$ ipython --no-banner

In [1]: import numpy as np

In [2]: np.set_printoptions(suppress=True, linewidth=120)

In [3]: tidy = lambda a: np.round(a, 3) + 0

In [4]: M = np.load("w.npy")

In [5]: print(M)
[[0. 0. 2. 0.]
 [0. 0. 0. 0.]
 [2. 0. 0. 0.]
 [0. 0. 0. 0.]]

In [6]: U, sv, Vh = np.linalg.svd(M)

In [7]: print(np.argmax(sv[:-1] / (sv[1:] + 1e-6)) + 1)
2

In [8]: A2 = U[:, :2] @ np.diag(sv[:2]) @ Vh[:2]

In [9]: print(np.linalg.matrix_rank(A2))
2

In [10]: print(np.linalg.matrix_rank(M, rtol=0.05))
2

In [11]: W0 = np.array([[-0.4, 0.0, 0.1, 52.0],
    ...:     [-0.6, 0.3, -0.2, -6.0],
    ...:     [-0.1, 1.5, 0.1, -40.0]])

In [12]: print(W0)
[[ -0.4   0.    0.1  52. ]
 [ -0.6   0.3  -0.2  -6. ]
 [ -0.1   1.5   0.1 -40. ]]

In [13]: print(tidy(np.linalg.svd(M, compute_uv=False)))
[2. 2. 0. 0.]

In [14]: print(tidy(np.linalg.pinv(M)))
[[0.  0.  0.5 0. ]
 [0.  0.  0.  0. ]
 [0.5 0.  0.  0. ]
 [0.  0.  0.  0. ]]

In [15]: U, sv, Vh = np.linalg.svd(W0)

In [16]: print(tidy(sv))
[65.886  1.299  0.565]

In [17]: print(np.argmax(sv[:-1] / (sv[1:] + 1e-6)) + 1)
1

In [18]: A2 = U[:, :1] @ np.diag(sv[:1]) @ Vh[:1]

In [19]: print(np.linalg.matrix_rank(W0, rtol=0.05))
1

In [20]: print(tidy(np.linalg.norm(W0 - A2) / np.linalg.norm(W0)))
0.022

In [21]: print(tidy(np.linalg.norm(W0 - A2, 2)), tidy(sv[1]))
1.299 1.299

In [22]: A2 = W0 / np.linalg.norm(W0, axis=1, keepdims=True)

In [23]: cov = A2 @ A2.T

In [24]: print(tidy(np.degrees(np.arccos(np.clip(cov[0, 2], -1, 1)))))
177.76

In [25]: print((cov - 2 * np.eye(3)).round(6).argmax(axis=1))
[1 2 1]

In [26]: print(np.argwhere(np.triu(np.abs(cov) > 0.95, 1)))
[[0 1]
 [0 2]
 [1 2]]

In [27]: print(tidy(np.linalg.norm(A2, axis=1)))
[1. 1. 1.]

In [28]: def softmax(z):
    ...:     e = np.exp(z - z.max(axis=-1, keepdims=True))
    ...:     return e / e.sum(axis=-1, keepdims=True)
    ...: 

In [29]: print(tidy(softmax(10 * W0[2])))
[0. 1. 0. 0.]

In [30]: print(tidy(softmax(W0[2] + -2)))
[0.139 0.69  0.17  0.   ]

In [31]: scores = W0 @ W0.T / np.sqrt(4)

In [32]: print(tidy(softmax(scores + np.triu(np.full(scores.shape, -np.inf), 1))))
[[1. 0. 0.]
 [0. 1. 0.]
 [0. 0. 1.]]

In [33]: print(np.argsort(-np.linalg.norm(W0, axis=0).round(6), kind="stable")[:3])
[3 1 0]

In [34]: print(np.linalg.cond(W0) > 100)
True

In [35]: print(np.linalg.matrix_rank(W0, rtol=0.1))
1

In [36]: print([round(float(x), 3) for x in np.linalg.svd(W0, compute_uv=False)[:3]])
[65.886, 1.299, 0.565]

In [37]: J = np.load("block14.npy")

In [38]: print(tidy(J))
[[ 0.997  0.053  0.053]
 [ 0.053  0.001 -0.999]
 [ 0.053 -0.999  0.001]]

In [39]: A2 = W0 / np.sqrt((W0 ** 2).mean(axis=1, keepdims=True))

In [40]: print(np.linalg.matrix_rank(W0 - W0.mean(axis=1, keepdims=True)))
3

In [41]: print(tidy(A2[1]))
[-0.199  0.099 -0.066 -1.987]

In [42]: print(np.linalg.matrix_rank(A2) == np.linalg.matrix_rank(W0))
True

In [43]: E = np.array([[0.0, 0.0, -3.0], [0.0, 0.0, 0.0], [0.0, 0.0, 2.0]])

In [44]: print((E + E.T) / 2)
[[ 0.   0.  -1.5]
 [ 0.   0.   0. ]
 [-1.5  0.   2. ]]

In [45]: print((E - E.T) / 2)
[[ 0.   0.  -1.5]
 [ 0.   0.   0. ]
 [ 1.5  0.   0. ]]

In [46]: print(tidy(np.abs(np.linalg.eigvals(E)).max()))
2.0

In [47]: print(np.trace(E))
2.0

In [48]: print(tidy(np.linalg.matrix_power(E, 2)))
[[ 0.  0. -6.]
 [ 0.  0.  0.]
 [ 0.  0.  4.]]

In [49]: print(np.poly(E))
[ 1. -2.  0.  0.]

In [50]: print(tidy(np.linalg.det(2 * E)), tidy(np.linalg.det(E)))
0.0 0.0

In [51]: U, sv, Vh = np.linalg.svd(E)

In [52]: evecs = Vh[:(sv > 1e-8).sum()]

In [53]: rng = np.random.default_rng(8911)

In [54]: x = E[0] + 5 * E[1] + rng.integers(2) * np.eye(3)[0]

In [55]: print(x)
[ 1.  0. -3.]

In [56]: print(tidy(np.diag(evecs.T @ evecs)))
[0. 0. 1.]

In [57]: print(np.allclose(evecs.T @ evecs @ x, x))
False

In [58]: print(np.linalg.matrix_rank(np.vstack([E, x])))
2

In [59]: A = np.loadtxt("case9.csv", delimiter=",")

In [60]: print(tidy(A))
[[-1.536  1.253 -0.263]
 [-1.024 -1.45  -0.922]
 [-0.768 -0.573  1.755]]

In [61]: f = np.array([-1, -2, 0])

In [62]: print(tidy(np.cross(A[1, :3], A[2, :3])))
[-3.073  2.506 -0.527]

In [63]: print(tidy(A.sum(axis=0)))
[-3.329 -0.77   0.57 ]

In [64]: print(A.shape)
(3, 3)

In [65]: print(np.count_nonzero(A))
9

In [66]: print(tidy(np.linalg.svd(A, compute_uv=False)))
[2. 2. 2.]

In [67]: print(tidy(np.abs(A).max()))
1.755

In [68]: print(tidy(np.diff(A, axis=0)))
[[ 0.512 -2.703 -0.658]
 [ 0.256  0.877  2.677]]

In [69]: q, evecs = np.linalg.qr(A[:, :2])[0], np.linalg.qr(A[:, 2:])[0]

In [70]: sv = np.linalg.svd(q.T @ evecs, compute_uv=False)

In [71]: print(tidy(np.linalg.norm(q @ q.T - evecs @ evecs.T, 2)))
1.0

In [72]: print((sv > 0.9).sum())
0

In [73]: A2 = A / np.linalg.norm(A, axis=1, keepdims=True)

In [74]: cov = A2 @ A2.T

In [75]: print(tidy(np.linalg.norm(A2, axis=1)))
[1. 1. 1.]

In [76]: print(tidy(np.degrees(np.arccos(np.clip(cov[1, 0], -1, 1)))))
90.0

In [77]: th = np.radians(30)

In [78]: R = np.eye(3)

In [79]: R[0, 0] = R[2, 2] = np.cos(th)

In [80]: R[0, 2], R[2, 0] = -np.sin(th), np.sin(th)

In [81]: print(tidy(R))
[[ 0.866  0.    -0.5  ]
 [ 0.     1.     0.   ]
 [ 0.5    0.     0.866]]

In [82]: A2 = A @ R.T

In [83]: print(np.allclose(A @ A.T, A2 @ A2.T))
True

In [84]: print(tidy(A2))
[[-1.199  1.253 -0.996]
 [-0.426 -1.45  -1.31 ]
 [-1.543 -0.573  1.136]]

In [85]: print(tidy(np.linalg.svd(A, compute_uv=False)), tidy(np.linalg.svd(A2, compute_uv=False)))
[2. 2. 2.] [2. 2. 2.]

In [86]: print(tidy(np.linalg.det(R)), tidy(np.trace(R)))
1.0 2.732

In [87]: mat = np.array([[-4.0, -3.0, -1.0], [8.0, 6.0, 2.0], [2.0, 1.0, 1.0]])

In [88]: print(np.linalg.lstsq(mat[:-1].T, mat[-1])[2])
1

In [89]: print(np.abs(np.diag(np.linalg.qr(mat)[1])) > 1e-9)
[ True  True False]

In [90]: print(np.unique(mat.round(6), axis=0).shape)
(3, 3)

In [91]: print(tidy(np.trace(np.linalg.pinv(mat) @ mat)))
2.0

In [92]: U, sv, Vh = np.linalg.svd(mat)

In [93]: print(tidy(sv))
[11.643  0.665  0.   ]

In [94]: A2 = U[:, :2] @ np.diag(sv[:2]) @ Vh[:2]

In [95]: print(tidy(np.abs(mat - A2).max()))
0.0

In [96]: feats = np.array([[-1, -3, 0], [4, 2, 5], [1, -1, 2], [1, -1, 2]])

In [97]: print(np.linalg.matrix_rank(feats, rtol=0.1))
2

In [98]: print(np.argsort(-np.linalg.norm(feats, axis=0).round(6), kind="stable")[:3])
[2 0 1]

In [99]: print(np.linalg.cond(feats) > 100)
True

In [100]: print(tidy(np.linalg.norm(feats, 2) / np.linalg.norm(feats)))
0.895

In [101]: print(tidy(feats @ np.linalg.pinv(feats) @ feats))
[[-1. -3.  0.]
 [ 4.  2.  5.]
 [ 1. -1.  2.]
 [ 1. -1.  2.]]

In [102]: print(tidy(np.trace(np.linalg.pinv(feats) @ feats)))
2.0

In [103]: print(np.unique(feats.round(6), axis=0).shape)
(3, 3)

In [104]: print(np.einsum("ii->", J))
1.0

In [105]: th = np.radians(60)

In [106]: R = np.eye(3)

In [107]: R[2, 2] = R[0, 0] = np.cos(th)

In [108]: R[2, 0], R[0, 2] = -np.sin(th), np.sin(th)

In [109]: print(tidy(R))
[[ 0.5    0.     0.866]
 [ 0.     1.     0.   ]
 [-0.866  0.     0.5  ]]

In [110]: A2 = feats @ R.T

In [111]: print(tidy(A2))
[[-0.5   -3.     0.866]
 [ 6.33   2.    -0.964]
 [ 2.232 -1.     0.134]
 [ 2.232 -1.     0.134]]

In [112]: print(tidy(np.linalg.det(R)), np.trace(R))
1.0 2.0

In [113]: A2 = np.array([[5, -3, -2], [-4, 9, 6], [-4, -5, -5]])

In [114]: A2[-1] = A2[0]

In [115]: m1 = A2 + 0.05 * np.eye(3)

In [116]: print(m1)
[[ 5.05 -3.   -2.  ]
 [-4.    9.05  6.  ]
 [ 5.   -3.   -1.95]]

In [117]: A2 = np.array([[1, 2], [0, 2], [0, -2]])

In [118]: print(np.linalg.matrix_rank(np.vstack([m1, A2.T])))
3

In [119]: print(tidy(np.einsum("ij->j", m1)))
[6.05 3.05 2.05]

In [120]: print(tidy(A2.T @ m1.T))
[[ 5.05 -4.    5.  ]
 [ 8.1  -1.9   7.9 ]]

In [121]: print(tidy(np.einsum("ij,ij->i", m1, m1)))
[ 38.502 133.903  37.802]

In [122]: print(np.linalg.matrix_rank(m1 @ A2))
2

In [123]: print(tidy(np.einsum("ik,kj->ji", m1, A2)))
[[ 5.05 -4.    5.  ]
 [ 8.1  -1.9   7.9 ]]

In [124]: print(tidy(m1 @ A2))
[[ 5.05  8.1 ]
 [-4.   -1.9 ]
 [ 5.    7.9 ]]

In [125]: print(round(np.log10(np.linalg.cond(m1))))
3

In [126]: print(np.argsort(-np.linalg.norm(m1, axis=0).round(6), kind="stable")[:3])
[1 0 2]

In [127]: print(tidy(np.abs(np.linalg.svd(m1)[2][-1])))
[0.003 0.554 0.833]
